$ python3 -q
>>> import numpy as np
>>> np.set_printoptions(precision=1, suppress=True, linewidth=100, legacy="1.25")
>>> tidy = lambda a: np.round(a, 1) + 0
>>> arr = np.load("case11.npy")
>>> print(arr)
[[ 2.2 -0.1  0. ]
 [ 2.1  0.   0.1]
 [ 2.1  0.   0. ]
 [ 1.9  0.1 -0.1]
 [ 2.   0.1  0.1]
 [ 1.9  0.   0.1]
 [ 2.1  0.2  0. ]
 [-0.2  1.6  2. ]
 [-0.1  2.   2.1]
 [-0.2  2.   2.1]
 [ 0.1  2.1  2. ]
 [ 0.2  2.2  1.9]
 [-0.1  2.   1.9]
 [-0.1  2.   2. ]]
>>> labels = arr[:, 0] > np.median(arr[:, 0])
>>> r0 = arr[labels].mean(axis=0) - arr[~labels].mean(axis=0)
>>> print((((arr - arr.mean(axis=0)) @ r0 > 0) == labels).mean())
1.0
>>> vec = np.array([0, -8, 0])
>>> y = arr @ vec
>>> print(tidy(np.linalg.lstsq(arr, y)[0]))
[ 0. -8.  0.]
>>> rng = np.random.default_rng(51)
>>> y = y + 0.3 * rng.normal(size=14)
>>> print(tidy(y))
[  0.6  -0.2   0.   -0.4  -0.9  -0.3  -1.8 -12.3 -16.1 -16.4 -16.9 -17.5 -15.9 -15.4]
>>> beta, *_ = np.linalg.lstsq(arr, y)
>>> print(tidy(beta))
[ 0.  -8.   0.1]
>>> d = np.linalg.norm(arr[:, None] - arr[None], axis=-1)
>>> print(tidy(d[:5, :5]))
[[0.  0.2 0.1 0.4 0.3]
 [0.2 0.  0.1 0.3 0.1]
 [0.1 0.1 0.  0.2 0.2]
 [0.4 0.3 0.2 0.  0.2]
 [0.3 0.1 0.2 0.2 0. ]]
>>> print(tidy(np.linalg.norm(arr, axis=1)))
[2.2 2.1 2.1 1.9 2.  1.9 2.1 2.6 2.9 2.9 2.9 2.9 2.8 2.8]
>>> print(d.mean(axis=1).argmax())
0
>>> print(d[6].round(6).argsort(kind="stable")[:4])
[6 4 2 1]
>>> F = np.load("x.npy")
>>> print(F)
[[ 0 -4 -5 -4]
 [ 4  0  4  0]
 [ 5 -4  0 -4]
 [ 4  0  4  0]]
>>> # skew-symmetric
>>> left, sv, vt = np.linalg.svd(F)
>>> V = vt[:(sv > 1e-8).sum()]
>>> vec = F[0] + 4 * F[2] + rng.integers(2) * np.eye(4)[0]
>>> print(vec)
[ 21. -20.  -5. -20.]
>>> print(np.linalg.matrix_rank(np.vstack([F, vec])))
3
>>> print(tidy(np.linalg.norm(vec - V.T @ V @ vec)))
0.6
>>> print(tidy(V.T @ V))
[[ 0.6 -0.2  0.4 -0.2]
 [-0.2  0.4  0.2  0.4]
 [ 0.4  0.2  0.6  0.2]
 [-0.2  0.4  0.2  0.4]]
>>> left, sv, vt = np.linalg.svd(F, full_matrices=False)
>>> print(tidy(left.T @ left))
[[1. 0. 0. 0.]
 [0. 1. 0. 0.]
 [0. 0. 1. 0.]
 [0. 0. 0. 1.]]
>>> print(np.allclose(left * sv @ vt, F))
True
>>> r0 = np.array([3, 3, 2])
>>> print(np.polyval(r0, F[0]))
[ 2 38 62 38]
>>> print(np.convolve(F[0], r0))
[  0 -12 -27 -35 -22  -8]
>>> r = np.linalg.matrix_rank(F)
>>> print(r)
2
>>> N = np.linalg.svd(F)[2][r:].T
>>> print(tidy(N @ N.T))
[[ 0.4  0.2 -0.4  0.2]
 [ 0.2  0.6 -0.2 -0.4]
 [-0.4 -0.2  0.4 -0.2]
 [ 0.2 -0.4 -0.2  0.6]]
>>> print([int(np.linalg.matrix_rank(np.delete(F, i, axis=0))) for i in range(4)])
[2, 2, 2, 2]
>>> print([int(np.linalg.matrix_rank(F[:i])) for i in range(1, len(F) + 1)])
[1, 2, 2, 2]
>>> print(N.shape)
(4, 2)
>>> print([int(np.linalg.matrix_rank(F[:, :j + 1])) for j in range(4)])
[1, 2, 2, 2]
>>> M = np.loadtxt("data.csv", delimiter=",")
>>> print(tidy(M))
[[-0.7 -0.7]
 [-0.7  0.7]]
>>> # symmetric
>>> ev, V = np.linalg.eig(M)
>>> print(tidy(np.sort(np.linalg.eigvals(M.T))))
[-1.  1.]
>>> print(ev)
[-1.  1.]
>>> print(np.prod(ev))
-1.0
>>> print(tidy(M @ V[:, 0] - ev[0] * V[:, 0]))
[0. 0.]
